$ python3 -q
>>> import numpy as np
>>> np.set_printoptions(suppress=True, linewidth=200)
>>> X = np.load("x.npy")
>>> X
array([[-13.687,  27.548,  10.446],
       [-13.336,  29.133,   8.933],
       [ 10.215,  19.983,  24.267],
       [-15.217, -15.457,  12.384],
       [ 12.324,  20.367,  24.319],
       [-13.8  ,  28.129,   8.711],
       [-16.146, -16.03 ,  15.424],
       [ 10.234,  20.044,  23.055],
       [-16.674, -16.636,  15.065],
       [-15.034, -15.928,  12.486]])
>>> basis = X[[3, 0]].astype(float)
>>> for _ in range(5):
...     idx = np.linalg.norm(X[:, None] - basis, axis=-1).argmin(axis=1)
...     basis = np.array([X[idx == j].mean(axis=0) for j in range(2)])
... 
>>> idx
array([1, 1, 1, 0, 1, 1, 0, 1, 0, 0])
>>> np.abs(basis[1] - basis[0]).argmax()
np.int64(1)
>>> basis.round(3)
array([[-15.768, -16.013,  13.84 ],
       [ -1.342,  24.201,  16.622]])
>>> X @ X
Traceback (most recent call last):
  File "<python-input-9>", line 1, in <module>
    X @ X
    ~~^~~
ValueError: matmul: Input operand 1 has a mismatch in its core dimension 0, with gufunc signature (n?,k),(k,m?)->(n?,m?) (size 10 is different from 3)
>>> gram = X.T @ X
>>> (X @ X.T).shape
(10, 10)
>>> np.round(np.linalg.svd(X, compute_uv=False) ** 2, 3)
array([5358.991, 2635.936, 1309.801])
>>> np.round(np.diag(gram), 3)
array([1912.879, 4641.099, 2750.751])
>>> Xc = (X - X.mean(axis=0)) / X.std(axis=0)
>>> np.argwhere(np.abs(Xc) > 2)
array([], shape=(0, 2), dtype=int64)
>>> np.round(Xc.std(axis=0), 3)
array([1., 1., 1.])
>>> c = np.linalg.lstsq(np.delete(Xc, 0, axis=1), Xc[:, 0])[0]
>>> c.round(3)
array([0.397, 0.871])
>>> np.abs(c).argmax()
np.int64(1)
>>> round(float(1 - np.var(Xc[:, 0] - np.delete(Xc, 0, axis=1) @ c)), 3)
0.967
>>> q, evecs = np.linalg.qr(X[:, :2])[0], np.linalg.qr(X[:, 2:])[0]
>>> sigma = np.linalg.svd(q.T @ evecs, compute_uv=False)
>>> round(np.linalg.norm(q @ q.T - evecs @ evecs.T, 2), 3)
np.float64(1.0)
>>> np.round(np.degrees(np.arccos(sigma.clip(0, 1))), 3)
array([62.111])
>>> Xc = X - X.mean(axis=0)
>>> left, sigma, vt = np.linalg.svd(Xc, full_matrices=False)
>>> (np.sign(left[:, 0]) == np.sign(left[0, 0])).astype(int)
array([1, 1, 1, 0, 1, 1, 0, 1, 0, 0])
>>> round((sigma ** 2).sum() ** 2 / (sigma ** 4).sum(), 3)
np.float64(1.554)
>>> sigma.round(3)
array([66.389, 36.287,  3.29 ])
>>> np.round(vt[0] * np.sign(vt[0, np.abs(vt[0]).argmax()]), 3)
array([0.356, 0.932, 0.075])
>>> np.round(Xc.mean(axis=0), 3) + 0
array([0., 0., 0.])
>>> A = np.load("a.npy")
>>> A
array([[2., 1., 0., 0., 0.],
       [0., 2., 1., 0., 0.],
       [0., 0., 2., 1., 0.],
       [0., 0., 0., 2., 1.],
       [0., 0., 0., 0., 2.]])
>>> blk = np.stack([A, 2 * A, A[::-1]])
>>> np.linalg.matrix_rank(blk.reshape(3, -1))
np.int64(2)
>>> np.round(np.linalg.det(blk), 3)
array([  32., 1024.,   32.])
